% python3 -q
>>> import numpy as np
>>> import numpy.linalg as la
>>> np.set_printoptions(precision=2, suppress=True, linewidth=140)
>>> def rd(a):
...     return np.round(a, 2) + 0
... 
>>> J = np.array([[1.0, 0.5, 0.3], [0.1, -1.0, -1.1], [0.1, 0.9, 0.5]])
>>> print(J)
[[ 1.   0.5  0.3]
 [ 0.1 -1.  -1.1]
 [ 0.1  0.9  0.5]]
>>> O, vecs = la.qr(J[:, :2])[0], la.qr(J[:, 2:])[0]
>>> s = la.svd(O.T @ vecs, compute_uv=False)
>>> print((s > 0.9).sum())
1
>>> print(rd(np.degrees(np.arccos(s.clip(0, 1)))))
[15.96]
>>> print(rd(s))
[0.96]
>>> print(rd(la.norm(O @ O.T - vecs @ vecs.T, 2)))
1.0
>>> print(rd(la.norm(J, axis=0)))
[1.01 1.44 1.24]
>>> print(rd(la.norm(J, "nuc")))
3.13
>>> print(rd(la.norm(J, 2)))
1.91
>>> vec = np.array([-2, -3, 3])
>>> h = np.maximum(J @ vec, 0)
>>> print(h)
[0. 0. 0.]
>>> print(np.flatnonzero(h > 1e-9))
[]
>>> print(rd(np.maximum(J @ vec, 0) - np.maximum(-J @ vec, 0)))
[-2.6 -0.5 -1.4]
>>> M = np.load("sample14.npy")
>>> print(M)
[[ 0 -1  0  2]
 [ 0  0 -3  0]
 [ 0  0  0  2]
 [ 0  0  0  0]]
>>> print(rd(la.norm(M, 2) / la.norm(M)))
0.71
>>> print(np.argsort(-la.norm(M, axis=0).round(6), kind="stable")[:3])
[2 3 1]
>>> print([round(float(x), 2) for x in la.svd(M, compute_uv=False)[:3]])
[3.0, 2.92, 0.68]
>>> m1 = np.load("w.npy")
>>> print(m1)
[[ 2.02  1.06  0.95]
 [ 1.95  0.96  1.02]
 [ 2.02  1.03  0.99]
 [ 2.04  0.93  1.09]
 [ 1.96  1.01  0.99]
 [ 1.92  1.    0.99]
 [-0.06  0.95  0.98]
 [ 0.07  0.95  0.98]
 [-0.04  1.05  0.94]
 [ 0.09  1.    0.98]
 [-0.08  1.01  0.99]
 [ 0.1   0.98  1.03]
 [ 2.04  1.    0.01]
 [ 2.09  1.01 -0.01]
 [ 2.06  1.04  0.01]
 [ 2.03  0.99 -0.06]
 [ 1.97  1.02  0.02]
 [ 1.97  1.01 -0.06]]
>>> rng = np.random.default_rng(8023)
>>> labels = rng.permutation(3)
>>> print(labels)
[2 1 0]
>>> out = J[labels][:, labels]
>>> print(np.diag(out))
[ 0.5 -1.   1. ]
>>> print(np.allclose(out, J))
False
>>> print(rd(la.det(out)), rd(la.det(J[labels])))
0.47 -0.47
>>> print(np.trace(out))
0.5
>>> print(rd(np.sort(np.abs(la.eigvals(out)))))
[0.67 0.67 1.03]
>>> vec = np.array([-2, 0, -3])
>>> y = m1 @ vec
>>> print(rd(la.lstsq(m1, y)[0]))
[-2.  0. -3.]
>>> print(rd(la.solve(m1.T @ m1, m1.T @ y)))
[-2.  0. -3.]
>>> y = y + 0.02 * rng.normal(size=18)
>>> print(rd(y))
[-6.89 -7.   -7.01 -7.36 -6.89 -6.77 -2.84 -3.07 -2.76 -3.11 -2.82 -3.27 -4.09 -4.12 -4.16 -3.85 -4.01 -3.79]
>>> beta, *_ = la.lstsq(m1, y)
>>> print([round(float(la.norm(la.solve(m1.T @ m1 + lam * np.eye(3), m1.T @ y))), 2) for lam in (0, 1, 10, 100)])
[3.61, 3.02, 2.29, 1.01]
>>> print(rd(m1.T @ (y - m1 @ beta)))
[0. 0. 0.]
>>> print(rd(beta))
[-2.    0.   -3.01]
>>> left, s = la.svd(m1)
Traceback (most recent call last):
  File "<python-input-46>", line 1, in <module>
    left, s = la.svd(m1)
    ^^^^^^^
ValueError: too many values to unpack (expected 2)
>>> left, s, Vh = la.svd(m1, full_matrices=False)
>>> print(rd(left.T @ m1 @ Vh.T))
[[8.16 0.   0.  ]
 [0.   3.22 0.  ]
 [0.   0.   1.15]]
>>> print(rd(Vh @ Vh.T))
[[1. 0. 0.]
 [0. 1. 0.]
 [0. 0. 1.]]
>>> print(rd(left.T @ left))
[[1. 0. 0.]
 [0. 1. 0.]
 [0. 0. 1.]]
>>> print(rd(np.abs(Vh[0])))
[0.83 0.48 0.28]
